$ python3 -q
>>> import numpy as np
>>> import numpy.linalg as la
>>> np.set_printoptions(precision=1, suppress=True, linewidth=100, floatmode="fixed")
>>> W0 = np.load("out7.npy")
>>> W0
array([[1, 0, 0, 0],
       [0, 1, 0, 1],
       [0, 3, 1, 3],
       [0, 0, 0, 2]])
>>> # 2 blocks once reordered
>>> hat = np.triu(np.array([[7, -8, -9, 3], [-5, 9, -8, 1], [9, 0, -7, 9], [1, -9, 2, 0]]), 1) + np.eye(4)
>>> A2 = hat @ W0 @ la.inv(hat)
>>> hat @ W0 - W0 @ hat
array([[  0.0, -27.0,   0.0, -32.0],
       [  0.0, -24.0,   0.0, -23.0],
       [  0.0,   0.0,  24.0,   6.0],
       [  0.0,   0.0,   0.0,   0.0]])
>>> print(la.matrix_rank(A2))
4
>>> round(float(la.det(A2)), 1)
2.0
>>> np.trace(A2), np.trace(W0)
(np.float64(5.0), np.int64(5))
>>> A2 = W0 / np.sqrt((W0 ** 2).mean(axis=1, keepdims=True))
>>> la.norm(A2, axis=1)
array([2.0, 2.0, 2.0, 2.0])
>>> print(la.matrix_rank(A2) == la.matrix_rank(W0))
True
>>> print(W0 - W0.mean(axis=1, keepdims=True))
[[ 0.8 -0.2 -0.2 -0.2]
 [-0.5  0.5 -0.5  0.5]
 [-1.8  1.2 -0.8  1.2]
 [-0.5 -0.5 -0.5  1.5]]
>>> r0 = np.array([-7, 9])
>>> np.correlate(W0[3], W0[1], "full")
array([0, 0, 0, 2, 0, 2, 0])
>>> np.cross(W0[3, :3], W0[1, :3])
array([0, 0, 0])
>>> print(np.array([np.convolve(row, r0, "same") for row in W0]))
[[ -7   9   0   0]
 [  0  -7   9  -7]
 [  0 -21  20 -12]
 [  0   0   0 -14]]
>>> print(np.convolve(W0[3], r0))
[  0   0   0 -14  18]
>>> M = np.array([[1, 1, 1, 1, 1, 1, 1, 1],
...     [1, -1, -1, 1, 1, -1, -1, 1],
...     [1, -1, 1, -1, -1, 1, -1, 1],
...     [1, 1, -1, -1, -1, -1, 1, 1],
...     [1, -1, -1, 1, -1, 1, 1, -1],
...     [1, 1, 1, 1, -1, -1, -1, -1],
...     [1, -1, 1, -1, 1, -1, 1, -1],
...     [1, 1, -1, -1, 1, 1, -1, -1]])
>>> M
array([[ 1,  1,  1,  1,  1,  1,  1,  1],
       [ 1, -1, -1,  1,  1, -1, -1,  1],
       [ 1, -1,  1, -1, -1,  1, -1,  1],
       [ 1,  1, -1, -1, -1, -1,  1,  1],
       [ 1, -1, -1,  1, -1,  1,  1, -1],
       [ 1,  1,  1,  1, -1, -1, -1, -1],
       [ 1, -1,  1, -1,  1, -1,  1, -1],
       [ 1,  1, -1, -1,  1,  1, -1, -1]])
>>> q, vecs = la.qr(M[:, :7])[0], la.qr(M[:, 7:])[0]
>>> s = la.svd(q.T @ vecs, compute_uv=False)
>>> (s > 0.9).sum()
np.int64(0)
>>> s.round(1) + 0
array([0.0])
>>> W1 = np.array([[-3, 8, 9, -3, -7, 8],
...     [-6, -4, -9, -6, 1, 3],
...     [-6, 3, 3, 7, -1, -5],
...     [-4, 6, 5, 8, -2, -5],
...     [7, -4, -7, 6, 3, -1],
...     [-9, 6, -3, 8, 2, -5],
...     [-8, -9, 5, 9, 3, 2],
...     [7, -8, 7, -5, 4, 4]])
>>> beta = np.array([-2, 2, -3, 3, -1, 0])
>>> act = np.maximum(M @ W1 + beta, 0)
>>> (act > 0).astype(int)
array([[0, 0, 1, 1, 1, 1],
       [1, 1, 1, 0, 0, 1],
       [0, 1, 1, 0, 0, 1],
       [0, 0, 1, 0, 0, 1],
       [0, 1, 1, 1, 0, 0],
       [0, 1, 1, 0, 0, 1],
       [0, 0, 1, 1, 0, 1],
       [0, 1, 0, 0, 0, 1]])
>>> (act > 0).mean(axis=0)
array([0.1, 0.6, 0.9, 0.4, 0.1, 0.9])
>>> cent = np.array([[-2, 2], [-1, 0], [-1, -1], [2, 1], [-2, 1], [2, 1]])
>>> (act @ cent).round(6).argmax(axis=1)
array([0, 1, 1, 0, 1, 1, 0, 1])
>>> act @ cent
array([[ 45,  23],
       [-69,  64],
       [-35, -16],
       [ 55,  22],
       [  1,   4],
       [-31,  -2],
       [ 41,  17],
       [  2,   9]])
>>> W1 @ cent
array([[ 13, -17],
       [ 17,  -5],
       [ 12, -14],
       [  7, -12],
       [  1,  29],
       [ 17, -10],
       [ 36,  -7],
       [-23,  10]])
>>> A2 = M / la.norm(M, axis=1, keepdims=True)
>>> cov = A2 @ A2.T
>>> print(cov[2].round(1) + 0)
[0.0 0.0 1.0 0.0 0.0 0.0 0.0 0.0]
>>> (np.abs(cov) > 0.9).astype(int)
array([[1, 0, 0, 0, 0, 0, 0, 0],
       [0, 1, 0, 0, 0, 0, 0, 0],
       [0, 0, 1, 0, 0, 0, 0, 0],
       [0, 0, 0, 1, 0, 0, 0, 0],
       [0, 0, 0, 0, 1, 0, 0, 0],
       [0, 0, 0, 0, 0, 1, 0, 0],
       [0, 0, 0, 0, 0, 0, 1, 0],
       [0, 0, 0, 0, 0, 0, 0, 1]])
>>> np.degrees(np.arccos(np.clip(cov[2, 0], -1, 1)))
np.float64(90.0)
>>> cov.round(1) + 0
array([[1.0, 0.0, 0.0, 0.0, 0.0, 0.0, 0.0, 0.0],
       [0.0, 1.0, 0.0, 0.0, 0.0, 0.0, 0.0, 0.0],
       [0.0, 0.0, 1.0, 0.0, 0.0, 0.0, 0.0, 0.0],
       [0.0, 0.0, 0.0, 1.0, 0.0, 0.0, 0.0, 0.0],
       [0.0, 0.0, 0.0, 0.0, 1.0, 0.0, 0.0, 0.0],
       [0.0, 0.0, 0.0, 0.0, 0.0, 1.0, 0.0, 0.0],
       [0.0, 0.0, 0.0, 0.0, 0.0, 0.0, 1.0, 0.0],
       [0.0, 0.0, 0.0, 0.0, 0.0, 0.0, 0.0, 1.0]])
>>> rng = np.random.default_rng(997)
>>> idx = rng.permutation(8)
>>> A2 = M[:, idx] * rng.choice([-1, 1], 8)
>>> print(A2)
[[ 1  1 -1 -1 -1  1 -1 -1]
 [ 1 -1  1  1 -1  1 -1  1]
 [ 1 -1 -1 -1  1  1  1  1]
 [ 1  1  1  1  1  1  1 -1]
 [ 1 -1  1 -1 -1 -1  1 -1]
 [ 1  1 -1  1 -1 -1  1  1]
 [ 1 -1 -1  1  1 -1 -1 -1]
 [ 1  1  1 -1  1 -1 -1  1]]
>>> Uu, _, VT = la.svd(M.T @ A2)
>>> idx
array([0, 1, 2, 5, 3, 7, 4, 6])
>>> np.round(la.lstsq(M, A2)[0], 1) + 0
array([[ 1.0,  0.0,  0.0,  0.0,  0.0,  0.0,  0.0,  0.0],
       [ 0.0,  1.0,  0.0,  0.0,  0.0,  0.0,  0.0,  0.0],
       [ 0.0,  0.0, -1.0,  0.0,  0.0,  0.0,  0.0,  0.0],
       [ 0.0,  0.0,  0.0,  0.0, -1.0,  0.0,  0.0,  0.0],
       [ 0.0,  0.0,  0.0,  0.0,  0.0,  0.0, -1.0,  0.0],
       [ 0.0,  0.0,  0.0, -1.0,  0.0,  0.0,  0.0,  0.0],
       [ 0.0,  0.0,  0.0,  0.0,  0.0,  0.0,  0.0, -1.0],
       [ 0.0,  0.0,  0.0,  0.0,  0.0,  1.0,  0.0,  0.0]])
>>> print(M.T @ M)
[[8 0 0 0 0 0 0 0]
 [0 8 0 0 0 0 0 0]
 [0 0 8 0 0 0 0 0]
 [0 0 0 8 0 0 0 0]
 [0 0 0 0 8 0 0 0]
 [0 0 0 0 0 8 0 0]
 [0 0 0 0 0 0 8 0]
 [0 0 0 0 0 0 0 8]]
>>> la.svd(M, compute_uv=False)
array([2.8, 2.8, 2.8, 2.8, 2.8, 2.8, 2.8, 2.8])
>>> M @ M.T
array([[8, 0, 0, 0, 0, 0, 0, 0],
       [0, 8, 0, 0, 0, 0, 0, 0],
       [0, 0, 8, 0, 0, 0, 0, 0],
       [0, 0, 0, 8, 0, 0, 0, 0],
       [0, 0, 0, 0, 8, 0, 0, 0],
       [0, 0, 0, 0, 0, 8, 0, 0],
       [0, 0, 0, 0, 0, 0, 8, 0],
       [0, 0, 0, 0, 0, 0, 0, 8]])
>>> la.norm(M, axis=0)
array([2.8, 2.8, 2.8, 2.8, 2.8, 2.8, 2.8, 2.8])
>>> arr = np.loadtxt("sample1.csv", delimiter=",")
>>> arr
array([[-2.0,  0.0,  3.0,  0.0,  0.0,  0.0, -4.0,  0.0, -2.0, -2.0],
       [ 0.0, -4.0,  0.0, -2.0, -3.0, -3.0,  0.0, -5.0,  0.0,  0.0],
       [-4.0,  0.0,  1.0,  0.0,  0.0,  0.0,  3.0,  0.0,  2.0, -1.0],
       [ 0.0,  0.0,  0.0, -2.0,  5.0,  1.0,  0.0, -5.0,  0.0,  0.0],
       [ 0.0,  2.0,  0.0, -3.0,  0.0, -3.0,  0.0,  1.0,  0.0,  0.0],
       [ 0.0,  1.0,  0.0, -3.0,  1.0, -4.0,  0.0,  1.0,  0.0,  0.0],
       [-1.0,  0.0, -4.0,  0.0,  0.0,  0.0, -5.0,  0.0, -4.0, -3.0],
       [ 0.0, -2.0,  0.0,  3.0,  1.0,  3.0,  0.0,  5.0,  0.0,  0.0],
       [-2.0,  0.0, -5.0,  0.0,  0.0,  0.0, -3.0,  0.0, -1.0, -1.0],
       [ 5.0,  0.0, -1.0,  0.0,  0.0,  0.0,  2.0,  0.0,  4.0, -1.0]])
>>> # 2 groups of indices that never mix
>>> W1 = np.array([[-1, -2, 1],
...     [2, 2, 2],
...     [1, 0, -2],
...     [-2, 2, 1],
...     [0, -1, 0],
...     [-2, -1, -1],
...     [2, -2, -1],
...     [0, -1, -1],
...     [1, 1, -2],
...     [1, 0, -2]])
>>> beta = np.array([0, -3, 4])
>>> act = np.maximum(arr @ W1 + beta, 0)
>>> (act > 0).astype(int)
array([[0, 1, 1],
       [1, 0, 1],
       [1, 1, 0],
       [1, 0, 1],
       [1, 0, 1],
       [1, 0, 1],
       [0, 1, 1],
       [0, 0, 0],
       [0, 1, 1],
       [1, 0, 1]])
>>> print((act > 0).mean(axis=0))
[0.6 0.4 0.8]
>>> cent = np.array([[0, 2], [2, 1], [2, 0]])
>>> act @ cent
array([[30.0,  7.0],
       [ 4.0,  4.0],
       [ 2.0, 25.0],
       [12.0,  4.0],
       [14.0, 32.0],
       [12.0, 32.0],
       [70.0,  5.0],
       [ 0.0,  0.0],
       [50.0,  6.0],
       [ 6.0,  2.0]])
>>> print(W1 @ cent)
[[-2 -4]
 [ 8  6]
 [-4  2]
 [ 6 -2]
 [-2 -1]
 [-4 -5]
 [-6  2]
 [-4 -1]
 [-2  3]
 [-4  2]]
